$ python -q
>>> import numpy as np
>>> np.set_printoptions(precision=3, suppress=True, linewidth=140)
>>> J = np.load("mat.npy")
>>> print(J)
[[ -0.66    0.536   3.545]
 [  1.402  -0.624   2.964]
 [ -1.896   1.201   1.246]
 [ -6.634   2.817  -9.022]
 [  1.112  -0.623   4.462]
 [  1.352  -0.677   1.464]
 [ -3.718   1.207  -3.166]
 [-10.736   3.576 -19.644]
 [  1.47   -1.407   0.921]
 [ 10.038  -3.571  11.108]
 [ -4.193   1.169  -5.042]
 [  0.435   0.167   0.11 ]
 [ -3.859   1.788  -1.722]
 [-13.111   5.24  -18.884]
 [  1.059  -0.678   2.76 ]
 [  0.345  -0.566   5.161]
 [ -0.222  -0.348  -1.795]
 [ -0.298  -0.201   4.287]]
>>> x0 = np.array([-1, -1, 1])
>>> target = J @ x0
>>> print(np.linalg.lstsq(J, target)[0])
[-1. -1.  1.]
>>> print(np.round(np.linalg.pinv(J) @ J, 3) + 0)
[[1. 0. 0.]
 [0. 1. 0.]
 [0. 0. 1.]]
>>> rng = np.random.default_rng(9297)
>>> target = target + 0.05 * rng.normal(size=18)
>>> print(target)
[  3.683   2.162   1.971  -5.178   4.005   0.788  -0.624 -12.4     0.815   4.759  -1.896  -0.527   0.28  -10.93    2.442   5.337  -1.232
   4.77 ]
>>> beta, *_ = np.linalg.lstsq(J, target)
>>> print([round(float(np.linalg.norm(np.linalg.solve(J.T @ J + lam * np.eye(3), J.T @ target))), 2) for lam in (0, 1, 10, 100)])
[1.73, 1.42, 0.99, 0.57]
>>> print(beta.round())
[-1. -1.  1.]
>>> G = np.cov(J, rowvar=False)
>>> print(np.corrcoef(J.T))
[[ 1.    -0.982  0.94 ]
 [-0.982  1.    -0.909]
 [ 0.94  -0.909  1.   ]]
>>> print(np.argsort(-J.std(axis=0).round(6), kind="stable"))
[2 0 1]
>>> print(np.polyfit(J[:, 0], J[:, 2], 1))
[1.449 1.083]
>>> C = J[[5, 1]].astype(float)
>>> for _ in range(4):
...     labels = np.linalg.norm(J[:, None] - C, axis=-1).argmin(axis=1)
...     C = np.array([J[labels == j].mean(axis=0) for j in range(2)])
... 
>>> print(labels)
[1 1 1 0 1 1 0 0 1 1 0 1 1 0 1 1 1 1]
>>> print(np.bincount(labels))
[ 5 13]
